In [1]: import numpy as np

In [2]: from numpy import linalg as LA

In [3]: np.set_printoptions(precision=2, suppress=True, linewidth=200)

In [4]: rng = np.random.default_rng(98228)

In [5]: z = rng.integers(0, 2, 9)

In [6]: W0 = np.triu((z[:, None] == z) & (rng.random((9, 9)) < 0.8), 1).astype(int)

In [7]: W0 += W0.T

In [8]: W0
Out[8]: 
array([[0, 0, 0, 0, 0, 0, 0, 0, 0],
       [0, 0, 0, 0, 0, 0, 0, 0, 0],
       [0, 0, 0, 0, 1, 1, 1, 0, 1],
       [0, 0, 0, 0, 1, 1, 1, 0, 1],
       [0, 0, 1, 1, 0, 0, 1, 0, 1],
       [0, 0, 1, 1, 0, 0, 0, 0, 0],
       [0, 0, 1, 1, 1, 0, 0, 0, 1],
       [0, 0, 0, 0, 0, 0, 0, 0, 0],
       [0, 0, 1, 1, 1, 0, 1, 0, 0]])

In [9]: np.round(np.sort(np.abs(LA.eigvals(W0))), 2) + 0
Out[9]: array([0.  , 0.  , 0.  , 0.  , 0.46, 1.  , 1.  , 2.28, 3.82])

In [10]: print(np.allclose(W0, W0.T))
True

In [11]: np.allclose(W0 @ W0.T, W0.T @ W0)
Out[11]: True

In [12]: (W0 + W0.T) / 2
Out[12]: 
array([[0., 0., 0., 0., 0., 0., 0., 0., 0.],
       [0., 0., 0., 0., 0., 0., 0., 0., 0.],
       [0., 0., 0., 0., 1., 1., 1., 0., 1.],
       [0., 0., 0., 0., 1., 1., 1., 0., 1.],
       [0., 0., 1., 1., 0., 0., 1., 0., 1.],
       [0., 0., 1., 1., 0., 0., 0., 0., 0.],
       [0., 0., 1., 1., 1., 0., 0., 0., 1.],
       [0., 0., 0., 0., 0., 0., 0., 0., 0.],
       [0., 0., 1., 1., 1., 0., 1., 0., 0.]])

In [13]: evals, V = LA.eigh(W0)

In [14]: np.round(LA.eigvalsh(W0 @ W0), 2) + 0
Out[14]: array([ 0.  ,  0.  ,  0.  ,  0.  ,  0.21,  1.  ,  1.  ,  5.2 , 14.59])

In [15]: round(evals.sum(), 2), np.trace(W0)
Out[15]: (np.float64(-0.0), np.int64(0))

In [16]: np.round(V.T @ V, 2) + 0
Out[16]: 
array([[1., 0., 0., 0., 0., 0., 0., 0., 0.],
       [0., 1., 0., 0., 0., 0., 0., 0., 0.],
       [0., 0., 1., 0., 0., 0., 0., 0., 0.],
       [0., 0., 0., 1., 0., 0., 0., 0., 0.],
       [0., 0., 0., 0., 1., 0., 0., 0., 0.],
       [0., 0., 0., 0., 0., 1., 0., 0., 0.],
       [0., 0., 0., 0., 0., 0., 1., 0., 0.],
       [0., 0., 0., 0., 0., 0., 0., 1., 0.],
       [0., 0., 0., 0., 0., 0., 0., 0., 1.]])

In [17]: np.round(V.T @ W0 @ V, 2) + 0
Out[17]: 
array([[-2.28,  0.  ,  0.  ,  0.  ,  0.  ,  0.  ,  0.  ,  0.  ,  0.  ],
       [ 0.  , -1.  ,  0.  ,  0.  ,  0.  ,  0.  ,  0.  ,  0.  ,  0.  ],
       [ 0.  ,  0.  , -1.  ,  0.  ,  0.  ,  0.  ,  0.  ,  0.  ,  0.  ],
       [ 0.  ,  0.  ,  0.  ,  0.  ,  0.  ,  0.  ,  0.  ,  0.  ,  0.  ],
       [ 0.  ,  0.  ,  0.  ,  0.  ,  0.  ,  0.  ,  0.  ,  0.  ,  0.  ],
       [ 0.  ,  0.  ,  0.  ,  0.  ,  0.  ,  0.  ,  0.  ,  0.  ,  0.  ],
       [ 0.  ,  0.  ,  0.  ,  0.  ,  0.  ,  0.  ,  0.  ,  0.  ,  0.  ],
       [ 0.  ,  0.  ,  0.  ,  0.  ,  0.  ,  0.  ,  0.  ,  0.46,  0.  ],
       [ 0.  ,  0.  ,  0.  ,  0.  ,  0.  ,  0.  ,  0.  ,  0.  ,  3.82]])

In [18]: (evals > 1e-8).sum(), (evals < -1e-8).sum()
Out[18]: (np.int64(2), np.int64(3))

In [19]: evals.round(2) + 0
Out[19]: array([-2.28, -1.  , -1.  ,  0.  ,  0.  ,  0.  ,  0.  ,  0.46,  3.82])

In [20]: np.round(V @ np.diag(evals) @ V.T, 2) + 0
Out[20]: 
array([[0., 0., 0., 0., 0., 0., 0., 0., 0.],
       [0., 0., 0., 0., 0., 0., 0., 0., 0.],
       [0., 0., 0., 0., 1., 1., 1., 0., 1.],
       [0., 0., 0., 0., 1., 1., 1., 0., 1.],
       [0., 0., 1., 1., 0., 0., 1., 0., 1.],
       [0., 0., 1., 1., 0., 0., 0., 0., 0.],
       [0., 0., 1., 1., 1., 0., 0., 0., 1.],
       [0., 0., 0., 0., 0., 0., 0., 0., 0.],
       [0., 0., 1., 1., 1., 0., 1., 0., 0.]])

In [21]: np.abs(V[:, -1]).round(6).argmax()
Out[21]: np.int64(4)

In [22]: F = np.load("dump.npy")

In [23]: F
Out[23]: 
array([[-2. ,  0.5,  0.3,  0.4,  2.1,  5.5,  1.2,  1.8, -0.9, -0.5,  0.2,  1.8, -0.4],
       [-1.2, -0.8, -1.5, -0.1, -1.4,  7. ,  0.5, -1.6, -1.3, -0.4, -0.4,  0.2, -0.9],
       [-1. , -0.8, -1.2,  0.8, -0.7,  5.5,  1. , -0.5, -2.1, -0.4,  1.1,  1.1, -0.6],
       [ 0.1, -0.4,  1. , -0.3, -0.1, -3. , -0.1,  0.9, -0.1,  0.5,  0.5, -0.4, -1.2],
       [-0.2,  2.4,  0. ,  1.8,  0.6,  7.5,  1.2,  1.3, -0.3,  1.2,  0.3,  0.2, -0.1],
       [-0.1, -1.7,  0.4, -0.8,  0.3,  4. , -0.8, -0.5, -0.3, -1.1, -2.5,  0.6, -1.8],
       [ 1.7,  2.3, -1.3,  1.3, -0.1, -2.5,  0.5, -0.5,  0.2, -1.9,  0. ,  1.5,  0.9],
       [-1.8, -0.6,  1.2, -0.5, -0.4,  0.5,  0.2, -0.5,  0. , -0.2,  1. , -0.5, -0.9],
       [ 0.7, -0.8,  0.8, -0.3, -0.5, -3. ,  0.9, -1.1,  1.5,  0.4,  0. ,  0. ,  0. ],
       [ 1.4, -0.2, -0.3, -2.3,  0.9,  0. ,  0.8,  1.2,  0.3, -1.2,  0.1, -0.8, -0.3]])

In [24]: round(float(LA.norm(F, 2)), 2)
Out[24]: 15.02

In [25]: round(F[8] @ F[7], 2)
Out[25]: np.float64(-0.32)

In [26]: np.round(LA.norm(F[8], 1), 2), np.round(LA.norm(F[8], np.inf), 2)
Out[26]: (np.float64(10.0), np.float64(3.0))

In [27]: C2 = F.T @ F

In [28]: np.allclose(C2, C2.T)
Out[28]: True

In [29]: (F @ F.T).shape
Out[29]: (10, 10)

In [30]: blk = np.stack([F, -3 * F, F[::-1]])

In [31]: print(LA.matrix_rank(blk.reshape(3, -1)))
2

In [32]: (blk @ F.T).shape
Out[32]: (3, 10, 10)

In [33]: np.round(F.mean(axis=0), 2) + 0
Out[33]: array([-0.24, -0.01, -0.06,  0.  ,  0.07,  2.15,  0.54,  0.05, -0.3 , -0.36,  0.03,  0.37, -0.53])

In [34]: F - F[0]
Out[34]: 
array([[ 0. ,  0. ,  0. ,  0. ,  0. ,  0. ,  0. ,  0. ,  0. ,  0. ,  0. ,  0. ,  0. ],
       [ 0.8, -1.3, -1.8, -0.5, -3.5,  1.5, -0.7, -3.4, -0.4,  0.1, -0.6, -1.6, -0.5],
       [ 1. , -1.3, -1.5,  0.4, -2.8,  0. , -0.2, -2.3, -1.2,  0.1,  0.9, -0.7, -0.2],
       [ 2.1, -0.9,  0.7, -0.7, -2.2, -8.5, -1.3, -0.9,  0.8,  1. ,  0.3, -2.2, -0.8],
       [ 1.8,  1.9, -0.3,  1.4, -1.5,  2. ,  0. , -0.5,  0.6,  1.7,  0.1, -1.6,  0.3],
       [ 1.9, -2.2,  0.1, -1.2, -1.8, -1.5, -2. , -2.3,  0.6, -0.6, -2.7, -1.2, -1.4],
       [ 3.7,  1.8, -1.6,  0.9, -2.2, -8. , -0.7, -2.3,  1.1, -1.4, -0.2, -0.3,  1.3],
       [ 0.2, -1.1,  0.9, -0.9, -2.5, -5. , -1. , -2.3,  0.9,  0.3,  0.8, -2.3, -0.5],
       [ 2.7, -1.3,  0.5, -0.7, -2.6, -8.5, -0.3, -2.9,  2.4,  0.9, -0.2, -1.8,  0.4],
       [ 3.4, -0.7, -0.6, -2.7, -1.2, -5.5, -0.4, -0.6,  1.2, -0.7, -0.1, -2.6,  0.1]])

In [35]: np.round(F.sum(axis=0), 2) + 0
Out[35]: array([-2.4, -0.1, -0.6,  0. ,  0.7, 21.5,  5.4,  0.5, -3. , -3.6,  0.3,  3.7, -5.3])

In [36]: np.count_nonzero(F)
Out[36]: np.int64(123)

In [37]: np.round(LA.norm(F), 2)
Out[37]: np.float64(18.14)

In [38]: np.diff(F, axis=0)
Out[38]: 
array([[ 0.8, -1.3, -1.8, -0.5, -3.5,  1.5, -0.7, -3.4, -0.4,  0.1, -0.6, -1.6, -0.5],
       [ 0.2,  0. ,  0.3,  0.9,  0.7, -1.5,  0.5,  1.1, -0.8,  0. ,  1.5,  0.9,  0.3],
       [ 1.1,  0.4,  2.2, -1.1,  0.6, -8.5, -1.1,  1.4,  2. ,  0.9, -0.6, -1.5, -0.6],
       [-0.3,  2.8, -1. ,  2.1,  0.7, 10.5,  1.3,  0.4, -0.2,  0.7, -0.2,  0.6,  1.1],
       [ 0.1, -4.1,  0.4, -2.6, -0.3, -3.5, -2. , -1.8,  0. , -2.3, -2.8,  0.4, -1.7],
       [ 1.8,  4. , -1.7,  2.1, -0.4, -6.5,  1.3,  0. ,  0.5, -0.8,  2.5,  0.9,  2.7],
       [-3.5, -2.9,  2.5, -1.8, -0.3,  3. , -0.3,  0. , -0.2,  1.7,  1. , -2. , -1.8],
       [ 2.5, -0.2, -0.4,  0.2, -0.1, -3.5,  0.7, -0.6,  1.5,  0.6, -1. ,  0.5,  0.9],
       [ 0.7,  0.6, -1.1, -2. ,  1.4,  3. , -0.1,  2.3, -1.2, -1.6,  0.1, -0.8, -0.3]])

In [39]: arr = np.load("sample17.npy")

In [40]: arr
Out[40]: 
array([[-5.99, -1.97, -2.01, -2.  ,  2.  ,  2.01, -2.01,  0.98, -1.99,  2.02],
       [ 3.  ,  0.99,  6.01,  1.03,  4.01,  4.  ,  1.  ,  6.97,  1.02,  3.98],
       [ 5.98,  1.99,  8.02,  2.02,  3.97,  3.97,  2.03,  7.98,  2.02,  3.99],
       [-6.02, -2.01,  0.  , -2.  ,  4.  ,  4.  , -1.97,  4.  , -2.  ,  3.97],
       [ 6.  ,  2.  ,  7.98,  2.  ,  4.01,  4.  ,  2.  ,  8.  ,  1.98,  3.99],
       [-0.03, -0.02,  4.04, -0.01,  3.98,  4.  , -0.02,  5.98, -0.01,  4.03],
       [ 3.  ,  0.99,  0.01,  0.99, -1.98, -2.  ,  0.95, -1.97,  0.98, -1.99],
       [ 6.01,  2.03,  2.01,  1.98, -2.  , -2.02,  2.  , -1.05,  1.99, -1.97],
       [-2.97, -0.99, -5.99, -1.  , -3.99, -4.02, -1.01, -6.99, -0.97, -4.01],
       [-0.03,  0.03, -2.  ,  0.  , -2.01, -2.03, -0.01, -3.01,  0.05, -2.  ],
       [ 5.97,  2.01,  6.02,  2.04,  2.01,  2.03,  1.95,  5.01,  2.01,  1.96],
       [-6.03, -2.01, -0.02, -2.01,  4.01,  4.02, -1.96,  3.99, -1.99,  4.02],
       [ 0.  , -0.02,  0.  ,  0.01,  0.  , -0.02, -0.02, -0.01,  0.03,  0.01]])

In [41]: u, g = arr[8], arr[1]

In [42]: round(float(u @ u), 2)
Out[42]: 145.66

In [43]: np.round(u @ g, 2)
Out[43]: np.float64(-145.68)

In [44]: pr = (u @ g) / (u @ u) * u

In [45]: np.round(LA.norm(u + g) ** 2 + LA.norm(u - g) ** 2, 2)
Out[45]: np.float64(582.73)

In [46]: pr
Out[46]: array([2.97, 0.99, 5.99, 1.  , 3.99, 4.02, 1.01, 6.99, 0.97, 4.01])

In [47]: round((g - pr) @ u, 2)
Out[47]: np.float64(-0.0)

In [48]: LA.matrix_rank(np.outer(u, g))
Out[48]: np.int64(1)
